% python3 -q
>>> import numpy as np
>>> np.set_printoptions(suppress=True, linewidth=160)
>>> X = np.loadtxt("w.csv", delimiter=",")
>>> X
array([[1., 2., 0., 1.],
       [0., 2., 1., 0.],
       [0., 0., 3., 3.],
       [0., 0., 0., 2.]])
>>> np.linalg.matrix_rank(X - X[0, 0] * np.eye(4))
np.int64(3)
>>> np.round(np.sort(np.linalg.eigvals(X)), 2)
array([1., 2., 2., 3.])
>>> sigma = 3 * 0.5 ** np.arange(3)
>>> rng = np.random.default_rng(3)
>>> m1 = rng.normal(size=(29, 3)) * rng.permutation(sigma)
>>> m1.round(2)
array([[ 1.53, -3.83,  1.25],
       [-0.43, -0.68, -0.65],
       [-1.51, -0.35, -2.6 ],
       [ 2.49,  0.34, -1.06],
       [-0.21, -1.  , -3.17],
       [-0.29,  0.72, -0.72],
       [ 0.72, -0.3 ,  0.07],
       [ 1.16,  0.82, -1.52],
       [-0.14,  0.81,  5.81],
       [-0.2 , -0.37,  3.01],
       [-0.66, -0.44,  2.65],
       [ 0.44,  0.14,  2.01],
       [-2.12,  1.53, -2.88],
       [-1.25,  0.41,  2.1 ],
       [-0.33, -1.61,  0.08],
       [-0.04,  2.11,  2.24],
       [ 0.15,  1.67, -0.62],
       [-0.69,  0.88,  1.75],
       [-0.16, -1.17,  0.69],
       [-1.87,  1.04,  1.47],
       [-1.23,  0.09, -2.89],
       [ 0.57, -3.05, -2.74],
       [ 0.53,  1.73, -6.47],
       [-0.37,  0.49, -1.83],
       [ 1.19, -1.79,  1.06],
       [-0.79,  2.11, -0.06],
       [-0.28, -2.58,  5.05],
       [ 0.56,  1.13,  3.41],
       [ 0.26, -0.96, -2.4 ]])
>>> hat = m1 @ np.linalg.solve(m1.T @ m1, m1.T)
>>> np.linalg.matrix_rank(np.eye(29) - hat)
np.int64(26)
>>> np.round(hat @ m1[:, 0], 2)
array([ 1.53, -0.43, -1.51,  2.49, -0.21, -0.29,  0.72,  1.16, -0.14, -0.2 , -0.66,  0.44, -2.12, -1.25, -0.33, -0.04,  0.15, -0.69, -0.16, -1.87, -1.23,
        0.57,  0.53, -0.37,  1.19, -0.79, -0.28,  0.56,  0.26])
>>> np.round(np.diag(hat), 2)
array([0.26, 0.02, 0.14, 0.25, 0.08, 0.01, 0.02, 0.08, 0.18, 0.05, 0.06, 0.03, 0.2 , 0.08, 0.06, 0.11, 0.05, 0.04, 0.03, 0.13, 0.1 , 0.2 , 0.26, 0.02, 0.08,
       0.08, 0.23, 0.11, 0.05])
>>> np.allclose(hat @ hat, hat)
True
>>> x0 = np.array([0, 3, 2])
>>> y = m1 @ x0
>>> np.round(np.linalg.pinv(m1) @ m1, 2) + 0
array([[1., 0., 0.],
       [0., 1., 0.],
       [0., 0., 1.]])
>>> np.round(np.linalg.lstsq(m1, y)[0], 2) + 0
array([0., 3., 2.])
>>> np.round(np.linalg.solve(m1.T @ m1, m1.T @ y), 2) + 0
array([0., 3., 2.])
>>> y = y + 0.02 * rng.normal(size=29)
>>> y.round(2)
array([ -8.96,  -3.36,  -6.25,  -1.11,  -9.33,   0.75,  -0.78,  -0.61,  14.04,   4.94,   4.  ,   4.44,  -1.17,   5.45,  -4.69,  10.83,   3.75,   6.13,  -2.15,
         6.06,  -5.5 , -14.59,  -7.71,  -2.15,  -3.27,   6.19,   2.35,  10.23,  -7.72])
>>> c, *_ = np.linalg.lstsq(m1, y)
>>> c.round()
array([-0.,  3.,  2.])
>>> np.round(m1.T @ (y - m1 @ c), 2) + 0
array([0., 0., 0.])
>>> dist = np.linalg.norm(m1[:, None] - m1[None], axis=-1)
>>> dist[:5, :5].round(2)
array([[0.  , 4.17, 6.02, 4.87, 5.53],
       [4.17, 0.  , 2.26, 3.12, 2.55],
       [6.02, 2.26, 0.  , 4.35, 1.57],
       [4.87, 3.12, 4.35, 0.  , 3.68],
       [5.53, 2.55, 1.57, 3.68, 0.  ]])
>>> np.flatnonzero(dist[27] < dist.mean() / 2)
array([ 9, 11, 15, 27])
>>> dist.shape
(29, 29)
>>> (dist + 1e9 * np.eye(29)).round(6).argmin(axis=1)
array([24, 14, 20,  7, 28, 16, 18,  3, 27, 10,  9,  9, 20, 17, 18, 17,  5, 13, 14, 13,  2, 28, 20,  5, 18, 16,  9, 15,  4])
>>> dist[27].round(6).argsort(kind="stable")[:4]
array([27, 15, 11,  9])
>>> E = np.loadtxt("mat.csv", delimiter=",")
>>> E.round(2) + 0
array([[-0.4 , -0.21, -0.52, -0.08, -0.3 ,  0.65,  0.1 ,  0.  ],
       [ 0.24, -0.2 , -0.03, -0.04,  0.52,  0.18,  0.75,  0.18],
       [-0.24,  0.73, -0.03, -0.51,  0.  , -0.02,  0.16,  0.35],
       [ 0.63,  0.22,  0.24, -0.11, -0.5 ,  0.37,  0.19, -0.25],
       [-0.32, -0.29,  0.62,  0.09, -0.4 ,  0.  ,  0.22,  0.46],
       [ 0.  , -0.04, -0.42,  0.05, -0.46, -0.62,  0.47, -0.11],
       [ 0.2 , -0.49, -0.03, -0.8 , -0.04, -0.15, -0.2 ,  0.09],
       [-0.44, -0.01,  0.34, -0.26,  0.11, -0.01,  0.25, -0.74]])
>>> other = E / np.linalg.norm(E, axis=1, keepdims=True)
>>> cov = other @ other.T
>>> cov.round(2) + 0
array([[1., 0., 0., 0., 0., 0., 0., 0.],
       [0., 1., 0., 0., 0., 0., 0., 0.],
       [0., 0., 1., 0., 0., 0., 0., 0.],
       [0., 0., 0., 1., 0., 0., 0., 0.],
       [0., 0., 0., 0., 1., 0., 0., 0.],
       [0., 0., 0., 0., 0., 1., 0., 0.],
       [0., 0., 0., 0., 0., 0., 1., 0.],
       [0., 0., 0., 0., 0., 0., 0., 1.]])
>>> np.argwhere(np.triu(np.abs(cov) > 0.95, 1))
array([], shape=(0, 2), dtype=int64)
>>> np.round(np.degrees(np.arccos(np.clip(cov[6, 5], -1, 1))), 2)
np.float64(90.0)
>>> np.round(np.linalg.svd(E, compute_uv=False), 2)
array([1., 1., 1., 1., 1., 1., 1., 1.])
>>> np.round(E @ E.T, 2) + 0
array([[1., 0., 0., 0., 0., 0., 0., 0.],
       [0., 1., 0., 0., 0., 0., 0., 0.],
       [0., 0., 1., 0., 0., 0., 0., 0.],
       [0., 0., 0., 1., 0., 0., 0., 0.],
       [0., 0., 0., 0., 1., 0., 0., 0.],
       [0., 0., 0., 0., 0., 1., 0., 0.],
       [0., 0., 0., 0., 0., 0., 1., 0.],
       [0., 0., 0., 0., 0., 0., 0., 1.]])
>>> np.round(E.T @ E, 2) + 0
array([[1., 0., 0., 0., 0., 0., 0., 0.],
       [0., 1., 0., 0., 0., 0., 0., 0.],
       [0., 0., 1., 0., 0., 0., 0., 0.],
       [0., 0., 0., 1., 0., 0., 0., 0.],
       [0., 0., 0., 0., 1., 0., 0., 0.],
       [0., 0., 0., 0., 0., 1., 0., 0.],
       [0., 0., 0., 0., 0., 0., 1., 0.],
       [0., 0., 0., 0., 0., 0., 0., 1.]])
>>> other = np.linalg.inv(E)
>>> (np.abs(other) > 1e-9).astype(int)
array([[1, 1, 1, 1, 1, 0, 1, 1],
       [1, 1, 1, 1, 1, 1, 1, 1],
       [1, 1, 1, 1, 1, 1, 1, 1],
       [1, 1, 1, 1, 1, 1, 1, 1],
       [1, 1, 1, 1, 1, 1, 1, 1],
       [1, 1, 1, 1, 1, 1, 1, 1],
       [1, 1, 1, 1, 1, 1, 1, 1],
       [1, 1, 1, 1, 1, 1, 1, 1]])
>>> np.round(np.linalg.det(E) * other, 2) + 0
array([[ 0.4 , -0.24,  0.24, -0.63,  0.32,  0.  , -0.2 ,  0.44],
       [ 0.21,  0.2 , -0.73, -0.22,  0.29,  0.04,  0.49,  0.01],
       [ 0.52,  0.03,  0.03, -0.24, -0.62,  0.42,  0.03, -0.34],
       [ 0.08,  0.04,  0.51,  0.11, -0.09, -0.05,  0.8 ,  0.26],
       [ 0.3 , -0.52,  0.  ,  0.5 ,  0.4 ,  0.46,  0.04, -0.11],
       [-0.65, -0.18,  0.02, -0.37,  0.  ,  0.62,  0.15,  0.01],
       [-0.1 , -0.75, -0.16, -0.19, -0.22, -0.47,  0.2 , -0.25],
       [ 0.  , -0.18, -0.35,  0.25, -0.46,  0.11, -0.09,  0.74]])
>>> np.round(np.linalg.slogdet(E)[0], 2)
np.float64(-1.0)
>>> other.round(2) + 0
array([[-0.4 ,  0.24, -0.24,  0.63, -0.32,  0.  ,  0.2 , -0.44],
       [-0.21, -0.2 ,  0.73,  0.22, -0.29, -0.04, -0.49, -0.01],
       [-0.52, -0.03, -0.03,  0.24,  0.62, -0.42, -0.03,  0.34],
       [-0.08, -0.04, -0.51, -0.11,  0.09,  0.05, -0.8 , -0.26],
       [-0.3 ,  0.52,  0.  , -0.5 , -0.4 , -0.46, -0.04,  0.11],
       [ 0.65,  0.18, -0.02,  0.37,  0.  , -0.62, -0.15, -0.01],
       [ 0.1 ,  0.75,  0.16,  0.19,  0.22,  0.47, -0.2 ,  0.25],
       [ 0.  ,  0.18,  0.35, -0.25,  0.46, -0.11,  0.09, -0.74]])
